$ python3 -q
>>> import numpy as np
>>> np.set_printoptions(suppress=True, linewidth=100)
>>> K = np.load("layer14.npy")
>>> K
array([[ 3,  0,  0,  2, -1,  0,  0],
       [ 0,  2, -2,  0,  0,  1,  3],
       [ 0,  2,  0,  0,  0, -2,  1],
       [-3,  0,  0, -3,  3,  0,  0],
       [ 3,  0,  0, -1,  3,  0,  0],
       [ 0, -2,  2,  0,  0, -3, -3],
       [ 0, -3, -2,  0,  0,  1,  1]])
>>> # 2 blocks once reordered
>>> round(np.linalg.det(K), 3)
np.float64(-24.0)
>>> np.flatnonzero(np.linalg.matrix_power((K != 0) + (K.T != 0) + np.eye(7), 7)[4])
array([0, 3, 4])
>>> (np.linalg.matrix_power((K != 0) + (K.T != 0) + np.eye(7), 7) > 0).astype(int)
array([[1, 0, 0, 1, 1, 0, 0],
       [0, 1, 1, 0, 0, 1, 1],
       [0, 1, 1, 0, 0, 1, 1],
       [1, 0, 0, 1, 1, 0, 0],
       [1, 0, 0, 1, 1, 0, 0],
       [0, 1, 1, 0, 0, 1, 1],
       [0, 1, 1, 0, 0, 1, 1]])
>>> data = np.load("sample12.npy")
>>> data
array([[ 2.,  1.,  3.],
       [-8., -4., -6.],
       [10.,  5.,  3.]])
>>> M2 = data[0, 0] * data[1:] - np.outer(data[1:, 0], data[0])
>>> M2
array([[  0.,   0.,  12.],
       [  0.,   0., -24.]])
>>> np.flatnonzero(~M2.round(6).any(axis=1))
array([], dtype=int64)
>>> np.linalg.matrix_rank(M2), np.linalg.matrix_rank(data)
(np.int64(1), np.int64(2))
>>> data[:, 0] / data[0, 0]
array([ 1., -4.,  5.])
>>> M = np.loadtxt("case1.csv", delimiter=",")
>>> M
array([[-1.53 ,  2.323,  7.052, -6.096,  2.318],
       [-3.861, -1.754, -4.547, -7.804,  0.66 ],
       [ 5.74 ,  4.599, -0.791,  5.509, -3.863],
       [-2.043,  5.104,  7.347, -0.138, -3.972],
       [-1.002, -1.988,  3.987, -5.223, -7.202],
       [ 4.093,  0.841,  3.919, -8.195,  0.145],
       [-4.683,  0.312,  7.736, -2.562,  3.401],
       [ 3.066, -1.529,  6.768,  5.066,  4.097],
       [-0.483, -3.843,  7.969,  3.559,  2.971],
       [-2.104,  1.576,  7.522,  5.787, -1.739]])
>>> dist = np.linalg.norm(M[:, None] - M[None], axis=-1)
>>> dist.shape
(10, 10)
>>> np.round(np.linalg.norm(M - M.mean(axis=0), axis=1), 3)
array([ 6.559, 12.278, 11.734,  6.697,  8.525,  8.465,  6.703,  8.734,  7.866,  7.781])
>>> dist.mean(axis=1).argmax()
np.int64(1)
>>> np.round(np.linalg.norm(M, axis=1), 3)
array([10., 10., 10., 10., 10., 10., 10., 10., 10., 10.])
>>> dist[:5, :5].round(3)
array([[ 0.   , 12.738, 17.1  ,  9.118, 10.938],
       [12.738,  0.   , 18.556, 16.493, 12.228],
       [17.1  , 18.556,  0.   , 12.608, 15.427],
       [ 9.118, 16.493, 12.608,  0.   ,  9.948],
       [10.938, 12.228, 15.427,  9.948,  0.   ]])
>>> q, V = np.linalg.qr(M[:, :4])[0], np.linalg.qr(M[:, 4:])[0]
>>> s = np.linalg.svd(q.T @ V, compute_uv=False)
>>> round(np.linalg.norm(q @ q.T - V @ V.T, 2), 3)
np.float64(1.0)
>>> cov = np.cov(M, rowvar=False)
>>> np.round(np.linalg.eigvalsh(cov)[::-1], 3)
array([36.748, 21.612, 12.569,  8.407,  5.583])
>>> np.round(np.corrcoef(M[:, 0], M[:, 2])[0, 1], 3)
np.float64(-0.173)
>>> np.argwhere(np.triu(np.abs(np.corrcoef(M.T)) > 0.8, 1))
array([], shape=(0, 2), dtype=int64)
>>> np.round(np.polyfit(M[:, 0], M[:, 2], 1), 3)
array([-0.212,  4.637])
>>> np.round(np.median(M, axis=0), 3)
array([-1.266,  0.576,  6.91 , -1.35 ,  0.402])
>>> q, Rm = np.linalg.qr(M)
>>> round(abs(Rm[0, 0]), 3), round(float(np.linalg.norm(M[:, 0])), 3)
(np.float64(10.398), 10.398)
>>> q.shape, Rm.shape
((10, 5), (5, 5))
>>> mat = np.load("arr.npy")
>>> mat
array([[ 1,  0,  0,  0],
       [ 2, -3,  0,  0],
       [-3, -1,  0,  0],
       [ 2, -3, -3,  3]])
>>> np.trace(mat)
np.int64(1)
>>> np.allclose(mat, mat.T)
False
>>> np.allclose(mat @ mat.T, mat.T @ mat)
False
>>> round(np.abs(np.linalg.eigvals(mat)).max(), 3)
np.float64(3.0)
>>> mat @ mat
array([[ 1,  0,  0,  0],
       [-4,  9,  0,  0],
       [-5,  3,  0,  0],
       [11,  3, -9,  9]])
>>> np.linalg.matrix_power(mat, 4)
array([[  1,   0,   0,   0],
       [-40,  81,   0,   0],
       [-17,  27,   0,   0],
       [143,  27, -81,  81]])
